In [1]: import numpy as np

In [2]: np.set_printoptions(suppress=True, linewidth=140)

In [3]: X = np.load("mat.npy")

In [4]: X
Out[4]: 
array([[3., 1., 1., 1., 1., 1., 1., 1., 1., 1.],
       [1., 3., 1., 1., 1., 1., 1., 1., 1., 1.],
       [1., 1., 3., 1., 1., 1., 1., 1., 1., 1.],
       [1., 1., 1., 3., 1., 1., 1., 1., 1., 1.],
       [1., 1., 1., 1., 3., 1., 1., 1., 1., 1.],
       [1., 1., 1., 1., 1., 3., 1., 1., 1., 1.],
       [1., 1., 1., 1., 1., 1., 3., 1., 1., 1.],
       [1., 1., 1., 1., 1., 1., 1., 3., 1., 1.],
       [1., 1., 1., 1., 1., 1., 1., 1., 3., 1.],
       [1., 1., 1., 1., 1., 1., 1., 1., 1., 3.]])

In [5]: evals, V = np.linalg.eigh(X)

In [6]: evals.sum(), np.trace(X)
Out[6]: (np.float64(30.0), np.float64(30.0))

In [7]: np.round(np.linalg.eigvalsh(X + 4 * np.eye(10)), 2)
Out[7]: array([ 6.,  6.,  6.,  6.,  6.,  6.,  6.,  6.,  6., 16.])

In [8]: np.round(np.abs(V[:, -1]), 2)
Out[8]: array([0.32, 0.32, 0.32, 0.32, 0.32, 0.32, 0.32, 0.32, 0.32, 0.32])

In [9]: evals.round(2)
Out[9]: array([ 2.,  2.,  2.,  2.,  2.,  2.,  2.,  2.,  2., 12.])

In [10]: np.round(V @ np.diag(evals) @ V.T, 2)
Out[10]: 
array([[3., 1., 1., 1., 1., 1., 1., 1., 1., 1.],
       [1., 3., 1., 1., 1., 1., 1., 1., 1., 1.],
       [1., 1., 3., 1., 1., 1., 1., 1., 1., 1.],
       [1., 1., 1., 3., 1., 1., 1., 1., 1., 1.],
       [1., 1., 1., 1., 3., 1., 1., 1., 1., 1.],
       [1., 1., 1., 1., 1., 3., 1., 1., 1., 1.],
       [1., 1., 1., 1., 1., 1., 3., 1., 1., 1.],
       [1., 1., 1., 1., 1., 1., 1., 3., 1., 1.],
       [1., 1., 1., 1., 1., 1., 1., 1., 3., 1.],
       [1., 1., 1., 1., 1., 1., 1., 1., 1., 3.]])

In [11]: (evals > 1e-8).sum(), (evals < -1e-8).sum()
Out[11]: (np.int64(10), np.int64(0))

In [12]: np.abs(V[:, -1]).round(6).argmax()
Out[12]: np.int64(0)

In [13]: np.round(np.linalg.eigvalsh(X @ X), 2)
Out[13]: array([  4.,   4.,   4.,   4.,   4.,   4.,   4.,   4.,   4., 144.])

In [14]: evals, V = np.linalg.eigh(X)

In [15]: x = np.array([1, -1, -2, 2, 2, -1, 2, -1, 0, 2])

In [16]: np.round(V * np.sqrt(evals) @ V.T, 2)
Out[16]: 
array([[1.62, 0.2 , 0.2 , 0.2 , 0.2 , 0.2 , 0.2 , 0.2 , 0.2 , 0.2 ],
       [0.2 , 1.62, 0.2 , 0.2 , 0.2 , 0.2 , 0.2 , 0.2 , 0.2 , 0.2 ],
       [0.2 , 0.2 , 1.62, 0.2 , 0.2 , 0.2 , 0.2 , 0.2 , 0.2 , 0.2 ],
       [0.2 , 0.2 , 0.2 , 1.62, 0.2 , 0.2 , 0.2 , 0.2 , 0.2 , 0.2 ],
       [0.2 , 0.2 , 0.2 , 0.2 , 1.62, 0.2 , 0.2 , 0.2 , 0.2 , 0.2 ],
       [0.2 , 0.2 , 0.2 , 0.2 , 0.2 , 1.62, 0.2 , 0.2 , 0.2 , 0.2 ],
       [0.2 , 0.2 , 0.2 , 0.2 , 0.2 , 0.2 , 1.62, 0.2 , 0.2 , 0.2 ],
       [0.2 , 0.2 , 0.2 , 0.2 , 0.2 , 0.2 , 0.2 , 1.62, 0.2 , 0.2 ],
       [0.2 , 0.2 , 0.2 , 0.2 , 0.2 , 0.2 , 0.2 , 0.2 , 1.62, 0.2 ],
       [0.2 , 0.2 , 0.2 , 0.2 , 0.2 , 0.2 , 0.2 , 0.2 , 0.2 , 1.62]])

In [17]: np.round(V * np.abs(evals) @ V.T, 2)
Out[17]: 
array([[3., 1., 1., 1., 1., 1., 1., 1., 1., 1.],
       [1., 3., 1., 1., 1., 1., 1., 1., 1., 1.],
       [1., 1., 3., 1., 1., 1., 1., 1., 1., 1.],
       [1., 1., 1., 3., 1., 1., 1., 1., 1., 1.],
       [1., 1., 1., 1., 3., 1., 1., 1., 1., 1.],
       [1., 1., 1., 1., 1., 3., 1., 1., 1., 1.],
       [1., 1., 1., 1., 1., 1., 3., 1., 1., 1.],
       [1., 1., 1., 1., 1., 1., 1., 3., 1., 1.],
       [1., 1., 1., 1., 1., 1., 1., 1., 3., 1.],
       [1., 1., 1., 1., 1., 1., 1., 1., 1., 3.]])

In [18]: J = np.loadtxt("sample3.csv", delimiter=",")

In [19]: J
Out[19]: 
array([[1., 0., 0., 0., 0., 0., 0., 0., 0., 0., 0., 0., 0.],
       [1., 2., 0., 0., 0., 0., 0., 0., 0., 0., 0., 0., 0.],
       [0., 1., 0., 0., 0., 0., 0., 0., 0., 0., 0., 0., 0.],
       [1., 1., 2., 2., 0., 0., 0., 0., 0., 0., 0., 0., 0.],
       [2., 0., 2., 1., 2., 0., 0., 0., 0., 0., 0., 0., 0.],
       [1., 2., 1., 1., 1., 0., 0., 0., 0., 0., 0., 0., 0.],
       [0., 2., 1., 2., 1., 1., 0., 0., 0., 0., 0., 0., 0.],
       [0., 0., 2., 2., 0., 2., 1., 2., 0., 0., 0., 0., 0.],
       [1., 0., 1., 0., 1., 1., 2., 2., 2., 0., 0., 0., 0.],
       [0., 1., 1., 2., 1., 1., 2., 2., 0., 2., 0., 0., 0.],
       [1., 0., 0., 2., 1., 1., 0., 0., 1., 1., 0., 0., 0.],
       [0., 2., 0., 1., 2., 2., 1., 0., 0., 2., 1., 0., 0.],
       [1., 2., 1., 1., 1., 0., 0., 0., 1., 0., 0., 0., 0.]])

In [20]: np.linalg.cond(J) > 100
Out[20]: np.True_

In [21]: other = J / np.linalg.norm(J, axis=1, keepdims=True)

In [22]: C2 = other @ other.T

In [23]: np.round(np.linalg.norm(other, axis=1), 2)
Out[23]: array([1., 1., 1., 1., 1., 1., 1., 1., 1., 1., 1., 1., 1.])

In [24]: np.round(np.degrees(np.arccos(np.clip(C2[5, 0], -1, 1))), 2)
Out[24]: np.float64(69.3)

In [25]: (C2 - 2 * np.eye(13)).round(6).argmax(axis=1)
Out[25]: array([ 4,  2,  1,  5,  3, 12,  5,  9,  9,  7, 11,  9,  5])

In [26]: rk = np.linalg.matrix_rank(J)

In [27]: rk
Out[27]: np.int64(11)

In [28]: null = np.linalg.svd(J)[2][rk:].T

In [29]: null.shape
Out[29]: (13, 2)

In [30]: [int(np.linalg.matrix_rank(J[:, :j + 1])) for j in range(13)]
Out[30]: [1, 2, 3, 4, 5, 6, 7, 8, 9, 10, 11, 11, 11]

In [31]: [int(np.linalg.matrix_rank(J[:i])) for i in range(1, len(J) + 1)]
Out[31]: [1, 2, 2, 3, 4, 5, 6, 7, 8, 9, 10, 11, 11]

In [32]: np.allclose(J @ null, 0)
Out[32]: True

In [33]: E = np.load("case2.npy")

In [34]: E
Out[34]: 
array([[0, 0, 0, 0, 1],
       [0, 3, 0, 0, 0],
       [0, 0, 0, 0, 0],
       [0, 0, 0, 0, 0],
       [0, 0, 0, 2, 0],
       [0, 0, 0, 0, 0],
       [0, 0, 2, 1, 0],
       [0, 0, 2, 0, 1],
       [0, 1, 0, 0, 0],
       [0, 3, 0, 0, 0],
       [0, 3, 0, 0, 2],
       [0, 0, 0, 2, 0],
       [0, 0, 0, 0, 2],
       [0, 0, 0, 0, 1]])

In [35]: Uu, sig, VT = np.linalg.svd(E)

In [36]: V = VT[:(sig > 1e-8).sum()]

In [37]: rng = np.random.default_rng(421)

In [38]: x = E[2] + -3 * E[10] + rng.integers(2) * np.eye(5)[1]

In [39]: x
Out[39]: array([ 0., -9.,  0.,  0., -6.])

In [40]: np.round(np.diag(V.T @ V), 2)
Out[40]: array([0., 1., 1., 1., 1.])

In [41]: np.round(V.T @ V, 2) + 0
Out[41]: 
array([[0., 0., 0., 0., 0.],
       [0., 1., 0., 0., 0.],
       [0., 0., 1., 0., 0.],
       [0., 0., 0., 1., 0.],
       [0., 0., 0., 0., 1.]])

In [42]: Uu, sig, VT = np.linalg.svd(E, full_matrices=False)

In [43]: np.abs(Uu[:, 0]).round(6).argmax()
Out[43]: np.int64(10)

In [44]: np.allclose(Uu * sig @ VT, E)
Out[44]: True

In [45]: Uu.shape, sig.shape, VT.shape
Out[45]: ((14, 5), (5,), (5, 5))

In [46]: sig.round(2)
Out[46]: array([5.47, 3.37, 3.01, 2.39, 0.  ])

In [47]: np.round(Uu.T @ Uu, 2) + 0
Out[47]: 
array([[1., 0., 0., 0., 0.],
       [0., 1., 0., 0., 0.],
       [0., 0., 1., 0., 0.],
       [0., 0., 0., 1., 0.],
       [0., 0., 0., 0., 1.]])

In [48]: np.round(np.abs(VT[0]), 2) + 0
Out[48]: array([0.  , 0.95, 0.03, 0.  , 0.3 ])

In [49]: np.round(VT @ VT.T, 2) + 0
Out[49]: 
array([[1., 0., 0., 0., 0.],
       [0., 1., 0., 0., 0.],
       [0., 0., 1., 0., 0.],
       [0., 0., 0., 1., 0.],
       [0., 0., 0., 0., 1.]])

In [50]: np.round(np.cumsum(sig ** 2) / np.sum(sig ** 2), 2)
Out[50]: array([0.53, 0.74, 0.9 , 1.  , 1.  ])

In [51]: np.round(Uu.T @ E @ VT.T, 2) + 0
Out[51]: 
array([[5.47, 0.  , 0.  , 0.  , 0.  ],
       [0.  , 3.37, 0.  , 0.  , 0.  ],
       [0.  , 0.  , 3.01, 0.  , 0.  ],
       [0.  , 0.  , 0.  , 2.39, 0.  ],
       [0.  , 0.  , 0.  , 0.  , 0.  ]])

In [52]: np.round(np.sqrt((sig ** 2).sum()), 2), round(float(np.linalg.norm(E)), 2)
Out[52]: (np.float64(7.48), 7.48)

In [53]: np.round(sig / sig[0], 2)
Out[53]: array([1.  , 0.62, 0.55, 0.44, 0.  ])

In [54]: C2 = E.T @ E

In [55]: np.allclose(C2, C2.T)
Out[55]: True

In [56]: np.linalg.matrix_rank(C2)
Out[56]: np.int64(4)

In [57]: M = np.loadtxt("layer2.csv", delimiter=",")

In [58]: M
Out[58]: 
array([[ 3.,  3.,  1.,  2.,  2.,  2.,  0.,  3.,  0.,  0.,  1.,  2.,  2.],
       [ 4.,  6.,  4.,  4.,  4.,  3.,  1.,  6.,  2.,  3.,  2.,  5.,  2.],
       [ 7.,  8.,  4.,  7.,  7.,  5.,  1.,  9.,  5.,  5.,  4.,  6.,  5.],
       [10.,  9.,  5., 10.,  9.,  7.,  4.,  9.,  6.,  7.,  6.,  7.,  8.],
       [10., 11.,  6., 11.,  9.,  9.,  4.,  9.,  7.,  9.,  6.,  8.,  8.],
       [10., 11.,  6., 14., 11., 11.,  5., 12.,  9., 12.,  9.,  8.,  8.],
       [10., 11.,  8., 14., 13., 11.,  8., 13.,  9., 14., 10.,  8., 10.],
       [11., 13.,  8., 14., 13., 12., 11., 16., 10., 15., 13.,  8., 12.],
       [13., 14., 10., 17., 16., 13., 11., 18., 11., 17., 16., 10., 15.],
       [15., 16., 11., 17., 19., 14., 12., 19., 12., 17., 16., 12., 15.],
       [18., 16., 13., 20., 19., 15., 12., 22., 13., 18., 17., 14., 16.],
       [18., 19., 14., 20., 20., 15., 12., 22., 13., 19., 17., 14., 16.]])

In [59]: other = M[0, 0] * M[1:] - np.outer(M[1:, 0], M[0])

In [60]: other
Out[60]: 
array([[ 0.,  6.,  8.,  4.,  4.,  1.,  3.,  6.,  6.,  9.,  2.,  7., -2.],
       [ 0.,  3.,  5.,  7.,  7.,  1.,  3.,  6., 15., 15.,  5.,  4.,  1.],
       [ 0., -3.,  5., 10.,  7.,  1., 12., -3., 18., 21.,  8.,  1.,  4.],
       [ 0.,  3.,  8., 13.,  7.,  7., 12., -3., 21., 27.,  8.,  4.,  4.],
       [ 0.,  3.,  8., 22., 13., 13., 15.,  6., 27., 36., 17.,  4.,  4.],
       [ 0.,  3., 14., 22., 19., 13., 24.,  9., 27., 42., 20.,  4., 10.],
       [ 0.,  6., 13., 20., 17., 14., 33., 15., 30., 45., 28.,  2., 14.],
       [ 0.,  3., 17., 25., 22., 13., 33., 15., 33., 51., 35.,  4., 19.],
       [ 0.,  3., 18., 21., 27., 12., 36., 12., 36., 51., 33.,  6., 15.],
       [ 0., -6., 21., 24., 21.,  9., 36., 12., 39., 54., 33.,  6., 12.],
       [ 0.,  3., 24., 24., 24.,  9., 36., 12., 39., 57., 33.,  6., 12.]])

In [61]: np.flatnonzero(~other.round(6).any(axis=1))
Out[61]: array([], dtype=int64)
